$ python3 -q
>>> import numpy as np
>>> import numpy.linalg as la
>>> np.set_printoptions(precision=2, suppress=True, linewidth=100)
>>> def tidy(a):
...     return np.round(a, 2) + 0
... 
>>> data = np.loadtxt("test12.csv", delimiter=",")
>>> print(tidy(data))
[[ 0.95  0.    0.14  0.02  0.16  0.04  0.05 -0.04  0.01]
 [ 0.    0.95  0.01  0.15 -0.01 -0.09 -0.01 -0.12 -0.02]
 [ 0.14  0.01  0.65 -0.06 -0.41 -0.09 -0.14  0.11 -0.01]
 [ 0.02  0.15 -0.06  0.5   0.02  0.27  0.03  0.38  0.06]
 [ 0.16 -0.01 -0.41  0.02  0.52 -0.16 -0.17  0.07 -0.03]
 [ 0.04 -0.09 -0.09  0.27 -0.16  0.81 -0.07 -0.18 -0.04]
 [ 0.05 -0.01 -0.14  0.03 -0.17 -0.07  0.94  0.   -0.01]
 [-0.04 -0.12  0.11  0.38  0.07 -0.18  0.    0.7  -0.04]
 [ 0.01 -0.02 -0.01  0.06 -0.03 -0.04 -0.01 -0.04  0.99]]
>>> print([round(float(x), 2) for x in la.svd(data, compute_uv=False)[:3]])
[1.0, 1.0, 1.0]
>>> print(la.cond(data) > 100)
True
>>> w, evecs = la.eigh(data)
>>> vec = np.array([0, 2, 2, 0, 2, 2, 0, 0, 1])
>>> print(tidy(evecs * np.maximum(w, 0) @ evecs.T))
[[ 0.95  0.    0.14  0.02  0.16  0.04  0.05 -0.04  0.01]
 [ 0.    0.95  0.01  0.15 -0.01 -0.09 -0.01 -0.12 -0.02]
 [ 0.14  0.01  0.65 -0.06 -0.41 -0.09 -0.14  0.11 -0.01]
 [ 0.02  0.15 -0.06  0.5   0.02  0.27  0.03  0.38  0.06]
 [ 0.16 -0.01 -0.41  0.02  0.52 -0.16 -0.17  0.07 -0.03]
 [ 0.04 -0.09 -0.09  0.27 -0.16  0.81 -0.07 -0.18 -0.04]
 [ 0.05 -0.01 -0.14  0.03 -0.17 -0.07  0.94  0.   -0.01]
 [-0.04 -0.12  0.11  0.38  0.07 -0.18  0.    0.7  -0.04]
 [ 0.01 -0.02 -0.01  0.06 -0.03 -0.04 -0.01 -0.04  0.99]]
>>> print(tidy(vec @ data @ vec / (vec @ vec)), tidy(w[0]), tidy(w[-1]))
0.37 0.0 1.0
>>> M = np.load("sample7.npy")
>>> print(M)
[[  3   4   7  -6   4   6]
 [ -2   9  14  -5  -1  -2]
 [  4   3  12 -11   5   0]
 [  9   6  20 -15  -3   2]
 [  9  -3  26 -11   0  -1]
 [  7   5  26  -4  -8  -4]
 [ 15  14  35  -4  -3   1]
 [ 23   8  31 -11  -5   4]
 [ 24   1  22  -4 -13   9]
 [ 22   6  17  -2 -14   7]
 [ 24  -2  11  -4 -16  -2]
 [ 33   5   3  -5  -7   0]
 [ 34  11  -1  -3 -16  -7]
 [ 28  19   2  -3  -8  -6]
 [ 31  21  -5  -4  -7   1]
 [ 39  30   3  -9  -2   4]
 [ 41  22  10  -2   4   6]
 [ 46  21   4  -9  12   5]
 [ 39  28  -2 -13   9  -4]
 [ 45  32 -11 -17   4   4]
 [ 43  33 -14 -22   0  11]
 [ 34  38 -16 -25  -2   7]
 [ 40  43 -22 -33  -2  12]
 [ 36  40 -26 -25   2   3]]
>>> out = np.c_[M[:, :5] @ np.array([[-2, 0, -2, 1, 1],
...     [1, -2, 2, 2, 0],
...     [-1, -2, -1, 0, 2],
...     [-2, 1, 0, -1, 0],
...     [-2, -1, 2, -1, 2]]), np.array([1, 1, 0, 1, 1, 3, -3, 0, -2, -3, 2, 1, 3, -3, -1, 3, -2, 0, 0, -3, 0, 2, -2, 3])]
>>> print(out)
[[ -5 -32   3  13  25   1]
 [ 11 -50   6  22  24   1]
 [ -5 -46  -4  16  38   0]
 [  4 -64 -32  39  43   1]
 [-25 -57 -50  14  61   1]
 [-11 -58 -46  29  43   3]
 [-37 -99 -43  50  79  -3]
 [-37 -84 -71  55  75   0]
 [-35 -37 -94  43  42  -2]
 [-23 -34 -77  50  28  -3]
 [-21  -6 -95  40  14   2]
 [-40 -14 -73  55  25   1]
 [-18  -7 -77  75   0   3]
 [-17 -37 -36  77  16  -3]
 [-14 -29 -29  84   7  -1]
 [-29 -73 -25 110  41   3]
 [-74 -70 -40  83  69  -2]
 [-81 -71 -30  85  78   0]
 [-40 -74  -2  99  53   0]
 [-21 -63  -7 122  31  -3]
 [  5 -60  -6 131  15   0]
 [ 40 -67  20 137  -2   2]
 [ 55 -73  24 161  -8  -2]
 [ 40 -55  38 139 -12   3]]
>>> print(tidy(la.lstsq(M, out[:, 0])[0]))
[-2.  1. -1. -2. -2.  0.]
>>> print(tidy(la.norm(out - M @ la.lstsq(M, out)[0], axis=0)))
[0.  0.  0.  0.  0.  8.6]
>>> print(tidy(la.norm(la.qr(M)[0].T @ out, axis=0) ** 2 / ((out ** 2).sum(axis=0) + 1e-12)))
[1.   1.   1.   1.   1.   0.25]
